$ ipython --no-banner

In [1]: import numpy as np

In [2]: np.set_printoptions(precision=2, suppress=True, linewidth=160, floatmode="fixed")

In [3]: def rnd(a):
   ...:     return np.round(a, 2) + 0
   ...: 

In [4]: W0 = np.load("out3.npy")

In [5]: print(W0)
[[-1 -3 -3 -4 -7]
 [ 1 -1 -1 -2 -5]]

In [6]: vec = np.array([2, 1, 2, 2, 0])

In [7]: print(np.einsum("ij,j->i", W0, vec))
[-19  -5]

In [8]: print(W0 @ np.ones(5))
[-18.00  -8.00]

In [9]: print(np.linalg.norm(W0 @ vec) <= np.linalg.norm(W0, 2) * np.linalg.norm(vec) + 1e-9)
True

In [10]: print(W0 @ (2 * vec))
[-38 -10]

In [11]: f, g = W0[1], W0[0]

In [12]: print(f @ g)
48

In [13]: pr = (f @ g) / (f @ f) * f

In [14]: print(np.outer(f, g))
[[-1 -3 -3 -4 -7]
 [ 1  3  3  4  7]
 [ 1  3  3  4  7]
 [ 2  6  6  8 14]
 [ 5 15 15 20 35]]

In [15]: print((g - pr) @ f)
0.0

In [16]: rng = np.random.default_rng(34896)

In [17]: other = W0 + rng.integers(-2, 3, (2, 1)) @ rng.integers(-2, 3, (1, 5))

In [18]: print(other)
[[-3  1  1 -2 -7]
 [ 2 -3 -3 -3 -5]]

In [19]: print(np.abs(other - W0).sum(axis=1))
[12  6]

In [20]: print(rnd(np.linalg.svd(other - W0, compute_uv=False)))
[7.07 0.00]

In [21]: other = np.array([[-9, 3, 3], [-8, 5, -9]])

In [22]: W2 = np.kron(other, W0)

In [23]: print(W2.shape)
(4, 15)

In [24]: print(np.linalg.matrix_rank(W2))
4

In [25]: print(W2)
[[  9  27  27  36  63  -3  -9  -9 -12 -21  -3  -9  -9 -12 -21]
 [ -9   9   9  18  45   3  -3  -3  -6 -15   3  -3  -3  -6 -15]
 [  8  24  24  32  56  -5 -15 -15 -20 -35   9  27  27  36  63]
 [ -8   8   8  16  40   5  -5  -5 -10 -25  -9   9   9  18  45]]

In [26]: vec = np.array([0, 3, 3, 0, 1, 2, 0, 1, 1, 3, 0, 1, 1, 2, 0])

In [27]: print(W2 @ np.ones(15))
[ 54.00  24.00 216.00  96.00]

In [28]: print(np.sign((W2 @ vec).round(6)))
[1 1 1 1]
